In [1]: import numpy as np

In [2]: import numpy.linalg as la

In [3]: np.set_printoptions(precision=2, suppress=True, linewidth=140, floatmode="fixed")

In [4]: rnd = lambda a: np.round(a, 2) + 0

In [5]: J = np.load("dump.npy")

In [6]: J
Out[6]: 
array([[  0,   0,   0,   0,   0,   0],
       [  2,  -5,  -3,  -3,   5,  -3],
       [  0,   0,   0,   0,   0,   0],
       [  4, -10,  -6,  -6,  10,  -6]])

In [7]: print(J - J[0])
[[  0   0   0   0   0   0]
 [  2  -5  -3  -3   5  -3]
 [  0   0   0   0   0   0]
 [  4 -10  -6  -6  10  -6]]

In [8]: J.mean(axis=0)
Out[8]: array([ 1.50, -3.75, -2.25, -2.25,  3.75, -2.25])

In [9]: rnd(la.svd(J, compute_uv=False))
Out[9]: array([20.12,  0.00,  0.00,  0.00])

In [10]: rk = la.matrix_rank(J)

In [11]: rk
Out[11]: np.int64(1)

In [12]: null = la.svd(J)[2][rk:].T

In [13]: [int(la.matrix_rank(J[:i])) for i in range(1, len(J) + 1)]
Out[13]: [0, 1, 1, 1]

In [14]: np.allclose(J @ null, 0)
Out[14]: True

In [15]: la.matrix_rank(J.T @ J), la.matrix_rank(J @ J.T)
Out[15]: (np.int64(1), np.int64(1))

In [16]: Uu, sigma, Vt = la.svd(J)

In [17]: rnd(sigma)
Out[17]: array([20.12,  0.00,  0.00,  0.00])

In [18]: np.argmax(sigma[:-1] / (sigma[1:] + 1e-6)) + 1
Out[18]: np.int64(1)

In [19]: Y = Uu[:, :1] @ np.diag(sigma[:1]) @ Vt[:1]

In [20]: print(la.matrix_rank(J, rtol=0.05))
1

In [21]: rnd(np.abs(J - Y).max())
Out[21]: np.float64(0.0)

In [22]: rnd(Y)
Out[22]: 
array([[  0.00,   0.00,   0.00,   0.00,   0.00,   0.00],
       [  2.00,  -5.00,  -3.00,  -3.00,   5.00,  -3.00],
       [  0.00,   0.00,   0.00,   0.00,   0.00,   0.00],
       [  4.00, -10.00,  -6.00,  -6.00,  10.00,  -6.00]])

In [23]: def softmax(z):
    ...:     e = np.exp(z - z.max(axis=-1, keepdims=True))
    ...:     return e / e.sum(axis=-1, keepdims=True)
    ...: 

In [24]: rnd(softmax(J[0] + -1))
Out[24]: array([0.17, 0.17, 0.17, 0.17, 0.17, 0.17])

In [25]: scores = J @ J.T / np.sqrt(6)

In [26]: softmax(scores)[0] @ J
Out[26]: array([ 1.50, -3.75, -2.25, -2.25,  3.75, -2.25])

In [27]: arr = np.loadtxt("mat.csv", delimiter=",")

In [28]: rnd(arr)
Out[28]: 
array([[ 0.00, -0.21, -0.16, -0.02, -0.52,  0.20, -0.78],
       [ 0.33, -0.11, -0.28,  0.49, -0.59, -0.15,  0.43],
       [ 0.24,  0.81, -0.19,  0.20,  0.08, -0.31, -0.33],
       [ 0.14, -0.04, -0.84, -0.46,  0.16,  0.13,  0.12],
       [ 0.10,  0.26,  0.29, -0.70, -0.52, -0.19,  0.19],
       [-0.38, -0.29, -0.18, -0.04,  0.02, -0.85, -0.12],
       [-0.81,  0.36, -0.20,  0.12, -0.26,  0.25,  0.18]])

In [29]: x0 = np.array([2, 2, 2, 1, 1, 0, 2])

In [30]: y = arr @ x0

In [31]: c, lr = np.zeros(7), 1 / la.norm(arr, 2) ** 2

In [32]: for i in range(25):
    ...:     c -= lr * arr.T @ (arr @ c - y)
    ...:     if i % 5 == 0: print(i, round(la.norm(arr @ c - y), 2))
    ...: 
0 0.0
5 0.0
10 0.0
15 0.0
20 0.0

In [33]: print(rnd(la.cond(arr)))
1.0

In [34]: Y = arr / la.norm(arr, axis=1, keepdims=True)

In [35]: cov = Y @ Y.T

In [36]: rnd(cov[6])
Out[36]: array([0.00, 0.00, 0.00, 0.00, 0.00, 0.00, 1.00])

In [37]: print(rnd(la.norm(Y, axis=1)))
[1.00 1.00 1.00 1.00 1.00 1.00 1.00]

In [38]: rnd(cov)
Out[38]: 
array([[1.00, 0.00, 0.00, 0.00, 0.00, 0.00, 0.00],
       [0.00, 1.00, 0.00, 0.00, 0.00, 0.00, 0.00],
       [0.00, 0.00, 1.00, 0.00, 0.00, 0.00, 0.00],
       [0.00, 0.00, 0.00, 1.00, 0.00, 0.00, 0.00],
       [0.00, 0.00, 0.00, 0.00, 1.00, 0.00, 0.00],
       [0.00, 0.00, 0.00, 0.00, 0.00, 1.00, 0.00],
       [0.00, 0.00, 0.00, 0.00, 0.00, 0.00, 1.00]])

In [39]: (cov - 2 * np.eye(7)).round(6).argmax(axis=1)
Out[39]: array([1, 0, 0, 0, 0, 0, 0])

In [40]: theta = np.deg2rad(45)

In [41]: F = np.eye(4)

In [42]: F[np.ix_([3, 2], [3, 2])] = [[np.cos(theta), -np.sin(theta)], [np.sin(theta), np.cos(theta)]]

In [43]: rnd(F)
Out[43]: 
array([[ 1.00,  0.00,  0.00,  0.00],
       [ 0.00,  1.00,  0.00,  0.00],
       [ 0.00,  0.00,  0.71,  0.71],
       [ 0.00,  0.00, -0.71,  0.71]])

In [44]: Y = F / la.norm(F, axis=1, keepdims=True)

In [45]: cov = Y @ Y.T

In [46]: np.argwhere(np.triu(np.abs(cov) > 0.95, 1))
Out[46]: array([], shape=(0, 2), dtype=int64)

In [47]: (cov - 2 * np.eye(4)).round(6).argmax(axis=1)
Out[47]: array([1, 0, 0, 0])

In [48]: rnd(cov[3])
Out[48]: array([0.00, 0.00, 0.00, 1.00])

In [49]: rng = np.random.default_rng(3262)

In [50]: lab = rng.permutation(4)

In [51]: Y = F[:, lab] * rng.choice([-1, 1], 4)

In [52]: rnd(Y)
Out[52]: 
array([[ 0.00,  0.00, -1.00,  0.00],
       [ 0.00,  0.00,  0.00, -1.00],
       [ 0.71, -0.71,  0.00,  0.00],
       [ 0.71,  0.71,  0.00,  0.00]])

In [53]: Uu, _, Vt = la.svd(F.T @ Y)

In [54]: rnd(la.lstsq(F, Y)[0])
Out[54]: 
array([[ 0.00,  0.00, -1.00,  0.00],
       [ 0.00,  0.00,  0.00, -1.00],
       [ 0.00, -1.00,  0.00,  0.00],
       [ 1.00,  0.00,  0.00,  0.00]])

In [55]: lab
Out[55]: array([3, 2, 0, 1])
